$ python -q
>>> import numpy as np
>>> np.set_printoptions(suppress=True, linewidth=200)
>>> def rd(a):
...     return np.round(a, 3) + 0
... 
>>> data = np.load("test0.npy")
>>> data
array([[ 1, -1, -1,  1, -1,  1,  1, -1],
       [ 1, -1,  1, -1, -1,  1, -1,  1],
       [ 1,  1,  1,  1,  1,  1,  1,  1]])
>>> f, v = data[0], data[2]
>>> print(f @ v)
0
>>> p = (f @ v) / (f @ f) * f
>>> (v - p) @ f
np.float64(0.0)
>>> p
array([ 0., -0., -0.,  0., -0.,  0.,  0., -0.])
>>> ang = np.radians(98)
>>> R = np.eye(8)
>>> R[3, 3] = R[4, 4] = np.cos(ang)
>>> R[3, 4], R[4, 3] = -np.sin(ang), np.sin(ang)
>>> rd(R)
array([[ 1.   ,  0.   ,  0.   ,  0.   ,  0.   ,  0.   ,  0.   ,  0.   ],
       [ 0.   ,  1.   ,  0.   ,  0.   ,  0.   ,  0.   ,  0.   ,  0.   ],
       [ 0.   ,  0.   ,  1.   ,  0.   ,  0.   ,  0.   ,  0.   ,  0.   ],
       [ 0.   ,  0.   ,  0.   , -0.139, -0.99 ,  0.   ,  0.   ,  0.   ],
       [ 0.   ,  0.   ,  0.   ,  0.99 , -0.139,  0.   ,  0.   ,  0.   ],
       [ 0.   ,  0.   ,  0.   ,  0.   ,  0.   ,  1.   ,  0.   ,  0.   ],
       [ 0.   ,  0.   ,  0.   ,  0.   ,  0.   ,  0.   ,  1.   ,  0.   ],
       [ 0.   ,  0.   ,  0.   ,  0.   ,  0.   ,  0.   ,  0.   ,  1.   ]])
>>> out = data @ R.T
>>> np.allclose(data @ data.T, out @ out.T)
True
>>> rd(np.linalg.svd(data, compute_uv=False)), rd(np.linalg.svd(out, compute_uv=False))
(array([2.828, 2.828, 2.828]), array([2.828, 2.828, 2.828]))
>>> out = np.array([[1, -3, 2, 1]])
>>> E = np.block([[np.zeros((1, 1)), out], [out.T, np.zeros((4, 4))]])
>>> E
array([[ 0.,  1., -3.,  2.,  1.],
       [ 1.,  0.,  0.,  0.,  0.],
       [-3.,  0.,  0.,  0.,  0.],
       [ 2.,  0.,  0.,  0.,  0.],
       [ 1.,  0.,  0.,  0.,  0.]])
>>> Uu, s, VT = np.linalg.svd(E)
>>> V = VT[:(s > 1e-8).sum()]
>>> rng = np.random.default_rng(91)
>>> vec = E[2] + -1 * E[0] + rng.integers(2) * np.eye(5)[2]
>>> vec
array([-3., -1.,  4., -2., -1.])
>>> print(np.linalg.matrix_rank(np.vstack([E, vec])))
3
>>> print(rd(np.diag(V.T @ V)))
[1.    0.067 0.6   0.267 0.067]
>>> print(rd(V.T @ V))
[[ 1.     0.     0.     0.     0.   ]
 [ 0.     0.067 -0.2    0.133  0.067]
 [ 0.    -0.2    0.6   -0.4   -0.2  ]
 [ 0.     0.133 -0.4    0.267  0.133]
 [ 0.     0.067 -0.2    0.133  0.067]]
>>> out = np.array([[-3, 1, -1], [-1, 2, 3]])
>>> C = np.kron(out, E)
>>> rd(np.linalg.norm(C, 2)), rd(np.linalg.norm(out, 2) * np.linalg.norm(E, 2))
(np.float64(15.0), np.float64(15.0))
>>> C.shape
(10, 15)
>>> def softmax(z):
...     e = np.exp(z - z.max(axis=-1, keepdims=True))
...     return e / e.sum(axis=-1, keepdims=True)
... 
>>> rd(softmax(E[1] + -1))
array([0.405, 0.149, 0.149, 0.149, 0.149])
>>> rd(softmax(10 * E[1]))
array([1., 0., 0., 0., 0.])
>>> scores = E @ E.T / np.sqrt(5)
>>> softmax(scores).round(6).argmax(axis=1)
array([0, 3, 2, 3, 3])
>>> rk = np.linalg.matrix_rank(E)
>>> rk
np.int64(2)
>>> N = np.linalg.svd(E)[2][rk:].T
>>> [int(np.linalg.matrix_rank(E[:i])) for i in range(1, len(E) + 1)]
[1, 2, 2, 2, 2]
>>> N.shape
(5, 3)
>>> np.allclose(E @ N, 0)
True
>>> [int(np.linalg.matrix_rank(np.delete(E, i, axis=0))) for i in range(5)]
[1, 2, 2, 2, 2]
>>> M = np.loadtxt("out2.csv", delimiter=",")
>>> M
array([[  4.,   5.,   5.,  -3.],
       [  0.,   3.,   7.,   0.],
       [  1.,   4.,   8.,   2.],
       [ -2.,   1.,  10.,   3.],
       [ -5.,   1.,   5.,   3.],
       [-10.,   4.,   2.,   6.],
       [-14.,  -1.,   5.,   8.],
       [-14.,  -1.,   6.,   4.],
       [-12.,  -4.,   9.,   2.],
       [-14.,  -6.,  10.,  -2.],
       [-18.,  -4.,   8.,   2.],
       [-16.,  -4.,   6.,   2.],
       [-11.,  -2.,  11.,   6.],
       [-12.,  -7.,   6.,   5.],
       [-14.,  -8.,   9.,   3.],
       [-19.,  -5.,  11.,  -2.],
       [-16.,  -9.,  15.,  -7.],
       [-19.,  -5.,  13., -12.],
       [-18.,   0.,  10., -12.],
       [-13.,   1.,  12., -16.],
       [-16.,   0.,  12., -21.],
       [-13.,  -4.,   8., -16.],
       [-10.,  -8.,   9., -13.],
       [ -5., -13.,  13., -11.]])
>>> hat = M @ np.linalg.solve(M.T @ M, M.T)
>>> print(rd(hat @ M[:, 0]))
[  4.   0.   1.  -2.  -5. -10. -14. -14. -12. -14. -18. -16. -11. -12. -14. -19. -16. -19. -18. -13. -16. -13. -10.  -5.]
>>> np.allclose(hat @ hat, hat)
True
>>> rd(np.linalg.eigvalsh(hat))
array([0., 0., 0., 0., 0., 0., 0., 0., 0., 0., 0., 0., 0., 0., 0., 0., 0., 0., 0., 0., 1., 1., 1., 1.])
>>> Xc = (M - M.mean(axis=0)) / M.std(axis=0)
>>> np.argwhere(np.abs(Xc) > 2)
array([[ 0,  0],
       [ 5,  2],
       [16,  2],
       [20,  3],
       [23,  1]])
>>> beta = np.linalg.lstsq(np.delete(Xc, 2, axis=1), Xc[:, 2])[0]
>>> np.abs(beta).argmax()
np.int64(2)
>>> print(rd(1 - np.var(Xc[:, 2] - np.delete(Xc, 2, axis=1) @ beta)))
0.517
>>> out = np.array([[-2, 0], [0, 3]])
>>> X = np.kron(np.eye(2, dtype=int), out)
>>> print(X)
[[-2  0  0  0]
 [ 0  3  0  0]
 [ 0  0 -2  0]
 [ 0  0  0  3]]
>>> X @ X
array([[4, 0, 0, 0],
       [0, 9, 0, 0],
       [0, 0, 4, 0],
       [0, 0, 0, 9]])
>>> [int(np.linalg.matrix_rank(np.linalg.matrix_power(X, p))) for p in range(1, 5)]
[4, 4, 4, 4]
>>> np.prod(np.diag(X)), rd(np.linalg.det(X))
(np.int64(36), np.float64(36.0))
>>> print(rd(np.sort(np.linalg.eigvals(X))))
[-2. -2.  3.  3.]
>>> arr = np.loadtxt("a.csv", delimiter=",")
>>> arr
array([[ 2.102, -1.484, -2.987, -1.439],
       [-0.146,  0.131,  0.143, -0.728],
       [ 2.588, -2.373, -0.423, -1.888],
       [ 0.26 , -0.325,  0.375, -0.486],
       [ 0.83 , -0.046,  0.977,  0.752],
       [ 1.117, -0.043,  2.719,  0.174],
       [-2.725,  2.143, -2.678,  0.763],
       [-0.512,  1.673,  1.158,  0.215],
       [-2.922,  3.222, -0.033,  1.3  ],
       [ 2.529, -1.041,  2.819, -0.271],
       [-2.741,  1.508, -3.293,  1.548],
       [-4.295,  2.83 , -1.564,  0.71 ],
       [ 4.786, -3.372,  1.48 , -0.829],
       [-3.345,  2.46 , -0.762,  0.138],
       [-0.902,  0.798, -0.81 ,  0.408],
       [-0.1  , -0.024,  0.374, -0.222],
       [-1.623,  1.802,  0.826,  0.612],
       [-2.318,  1.673, -0.039,  0.644],
       [-0.6  , -0.162, -2.065,  0.902],
       [-1.915,  0.605, -2.41 ,  1.21 ],
       [ 4.637, -2.956,  2.033, -1.139],
       [-2.995,  1.74 , -0.375,  1.197],
       [-1.687,  1.584,  0.326,  0.6  ],
       [-2.24 ,  1.915,  2.995,  0.285],
       [ 2.197, -2.041,  1.626, -0.134],
       [-1.994,  1.051, -1.031, -0.177],
       [ 1.38 , -1.554,  0.385,  0.345],
       [-3.25 ,  3.067,  1.125,  1.506]])
>>> hat = arr @ np.linalg.solve(arr.T @ arr, arr.T)
>>> rd(np.linalg.eigvalsh(hat))
array([0., 0., 0., 0., 0., 0., 0., 0., 0., 0., 0., 0., 0., 0., 0., 0., 0., 0., 0., 0., 0., 0., 0., 0., 1., 1., 1., 1.])
>>> rd(np.trace(hat))
np.float64(4.0)
>>> C = arr[[2, 5]].astype(float)
>>> for _ in range(6):
...     lab = np.linalg.norm(arr[:, None] - C, axis=-1).argmin(axis=1)
...     C = np.array([arr[lab == j].mean(axis=0) for j in range(2)])
... 
>>> lab
array([0, 1, 0, 0, 0, 0, 1, 1, 1, 0, 1, 1, 0, 1, 1, 1, 1, 1, 1, 1, 0, 1, 1, 1, 0, 1, 0, 1])
>>> print(rd(C[1] - C[0]))
[-4.26   3.08  -1.351  1.098]
>>> mat = np.tril(np.array([[9, 8, 0], [9, 9, 2], [2, 6, 5]]), -1) + np.eye(3, dtype=int)
>>> mat
array([[1, 0, 0],
       [9, 1, 0],
       [2, 6, 1]])
>>> np.diff(data, axis=0)
array([[ 0,  0,  2, -2,  0,  0, -2,  2],
       [ 0,  2,  0,  2,  2,  0,  2,  0]])
>>> np.linalg.rank(data)
Traceback (most recent call last):
  File "<python-input-75>", line 1, in <module>
    np.linalg.rank(data)
    ^^^^^^^^^^^^^^
AttributeError: module 'numpy.linalg' has no attribute 'rank'
>>> rd(np.linalg.svd(data, compute_uv=False))
array([2.828, 2.828, 2.828])
>>> np.linalg.matrix_rank(data)
np.int64(3)
>>> np.count_nonzero(data)
np.int64(24)
>>> data.sum(axis=0)
array([ 3, -1,  1,  1, -1,  3,  1,  1])
>>> np.unravel_index(np.abs(data).argmax(), data.shape)
(np.int64(0), np.int64(0))
>>> rd(data.mean(axis=0))
array([ 1.   , -0.333,  0.333,  0.333, -0.333,  1.   ,  0.333,  0.333])
>>> np.abs(data).max()
np.int64(1)
>>> rd(np.linalg.eigvals(mat).sum().real)
np.float64(3.0)
>>> print(np.einsum("ij,ji->", mat, mat))
3
>>> print(np.kron(np.eye(2, dtype=int), mat))
[[1 0 0 0 0 0]
 [9 1 0 0 0 0]
 [2 6 1 0 0 0]
 [0 0 0 1 0 0]
 [0 0 0 9 1 0]
 [0 0 0 2 6 1]]
>>> rd(np.linalg.eigvals(mat))
array([1., 1., 1.])
>>> vec = np.array([2, 4, 4])
>>> rhs = mat @ vec
>>> print(rhs)
[ 2 22 32]
>>> print(rd(np.linalg.solve(mat.T, mat[2])))
[0. 0. 1.]
>>> vec = np.array([2, 3, 3])
>>> mat @ np.ones(3)
array([ 1., 10.,  9.])
>>> (mat @ vec).argmax()
np.int64(2)
>>> print(mat @ (2 * vec))
[ 4 42 50]
>>> np.sign((mat @ vec).round(6))
array([1, 1, 1])
>>> print(np.einsum("ij,j->i", mat, vec))
[ 2 21 25]
>>> K = np.array([[-7, 0, 1, 9, 11], [-14, -7, -6, 2, 4], [-8, -1, 0, 8, 10]])
>>> Uu, s, VT = np.linalg.svd(K)
>>> np.argmax(s[:-1] / (s[1:] + 1e-6)) + 1
np.int64(2)
>>> out = Uu[:, :2] @ np.diag(s[:2]) @ VT[:2]
>>> print(rd(np.abs(K - out).max()))
0.0
>>> np.linalg.matrix_rank(out)
np.int64(2)
>>> np.linalg.lstsq(K[:-1].T, K[-1])[2]
np.int32(2)
>>> try:
...     np.linalg.inv(K)
... except np.linalg.LinAlgError as e:
...     print(repr(e))
... 
LinAlgError('Last 2 dimensions of the array must be square')
>>> np.unique(K.round(6), axis=0).shape
(3, 5)
>>> np.abs(np.diag(np.linalg.qr(K)[1])) > 1e-9
array([ True,  True, False])
>>> Uu, s, VT = np.linalg.svd(K)
>>> V = VT[:(s > 1e-8).sum()]
>>> vec = K[2] + -3 * K[1] + rng.integers(2) * np.eye(5)[2]
>>> vec
array([34., 20., 18.,  2., -2.])
>>> np.linalg.matrix_rank(np.vstack([K, vec]))
np.int64(2)
>>> print(rd(np.linalg.norm(vec - V.T @ V @ vec)))
0.0
>>> out = K + rng.integers(-2, 3, (3, 2)) @ rng.integers(-2, 3, (2, 5))
>>> out
array([[ -9,   2,   7,   7,   7],
       [-16,  -7,   2,  -2,  -2],
       [ -7,   1,  -6,  12,  15]])
>>> rd(np.linalg.svd(out - K, compute_uv=False))
array([15.988,  3.221,  0.   ])
>>> print(np.abs(out - K).sum(axis=1))
[16 20 18]
>>> np.linalg.matrix_rank(out - K, tol=1e-8)
np.int64(2)
>>> out - K
array([[-2,  2,  6, -2, -4],
       [-2,  0,  8, -4, -6],
       [ 1,  2, -6,  4,  5]])
>>> np.argsort(-np.linalg.norm(K, axis=0).round(6), kind="stable")[:3]
array([0, 4, 3])
>>> np.linalg.matrix_rank(K, rtol=0.1)
np.int64(2)
>>> F = np.load("run5.npy")
>>> F
array([[ -7.479, -17.004,   7.402,   0.349],
       [  1.927,   8.965,  -4.124,  17.289],
       [ -4.002,  14.091,   7.201, -11.558],
       [-11.994,  14.218,   3.455,  -6.486],
       [ 13.745,   9.261,   6.913,  -8.804],
       [ -6.871, -10.049, -14.508,   6.429],
       [-15.218,   7.021,  -7.819,  -7.615],
       [ -7.953,  -9.68 ,   1.785,  15.487],
       [  7.079,   8.549,  -8.686,  14.19 ],
       [ 13.434,  13.356,   5.547,   3.219],
       [  7.761,  -7.   ,  12.262,  11.85 ],
       [ -2.625,  -5.252,  11.286,  15.432],
       [  0.506,  -2.974,  19.644,   2.241],
       [ -1.828, -11.116,  12.497, -10.813],
       [ -6.328, -18.917,  -0.881,  -1.158],
       [-17.183,  -8.175,  -3.205,   5.257],
       [ -6.636, -14.891,  -0.937,  11.547],
       [ 16.665,   3.216,   9.165,  -5.285],
       [ -9.665,  -3.131,  15.299,   7.92 ],
       [ 17.145,  -7.16 ,   7.366,  -0.715],
       [  4.074,  -3.368,  -4.632, -18.724],
       [  8.257,  -3.807,  17.584,   2.855],
       [ -5.568,  -3.441,   5.994, -17.923],
       [  9.436,  13.329,  -3.628,  10.96 ],
       [  1.219,  10.897,  -5.079, -15.937],
       [-15.814,  -0.874,  10.702,   5.885],
       [-14.425,  12.286,   0.792,  -6.352]])
>>> Xc = F - F.mean(axis=0)
>>> V = np.linalg.svd(Xc)[2][:3]
>>> out = Xc - Xc @ V.T @ V
>>> print(rd(np.linalg.norm(out) / np.linalg.norm(Xc)))
0.371
>>> Xc = (F - F.mean(axis=0)) / F.std(axis=0)
>>> rd(Xc.std(axis=0))
array([1., 1., 1., 1.])
>>> beta = np.linalg.lstsq(np.delete(Xc, 1, axis=1), Xc[:, 1])[0]
>>> print(rd(beta))
[ 0.243 -0.205 -0.199]
>>> rd(1 - np.var(Xc[:, 1] - np.delete(Xc, 1, axis=1) @ beta))
np.float64(0.121)
>>> np.abs(beta).argmax()
np.int64(0)
>>> vec = np.array([-9, 2, -4, 7])
>>> rhs = F @ vec
>>> rd(np.linalg.solve(F.T @ F, F.T @ rhs))
array([-9.,  2., -4.,  7.])
>>> print(rd(np.linalg.lstsq(F, rhs)[0]))
[-9.  2. -4.  7.]
>>> rd(np.linalg.pinv(F) @ F)
array([[1., 0., 0., 0.],
       [0., 1., 0., 0.],
       [0., 0., 1., 0.],
       [0., 0., 0., 1.]])
>>> rhs = rhs + 0.02 * rng.normal(size=27)
>>> rd(rhs)
array([   6.126,  138.119,  -45.495,   77.162, -194.435,  144.759,  128.987,  153.503,   87.498,  -93.839,  -49.95 ,   76.015,  -73.39 , -131.448,   14.557,  187.921,  114.519, -217.198,   74.976,
       -203.103, -155.957, -132.252, -106.191,   32.977,  -80.408,  138.996,  106.775])
>>> beta, *_ = np.linalg.lstsq(F, rhs)
>>> rd(F.T @ (rhs - F @ beta))
array([0., 0., 0., 0.])
>>> rd(np.linalg.norm(rhs - F @ beta))
np.float64(0.071)
>>> [round(float(np.linalg.norm(np.linalg.solve(F.T @ F + lam * np.eye(4), F.T @ rhs))), 2) for lam in (0, 1, 10, 100)]
[12.25, 12.24, 12.2, 11.79]
>>> beta.round()
array([-9.,  2., -4.,  7.])
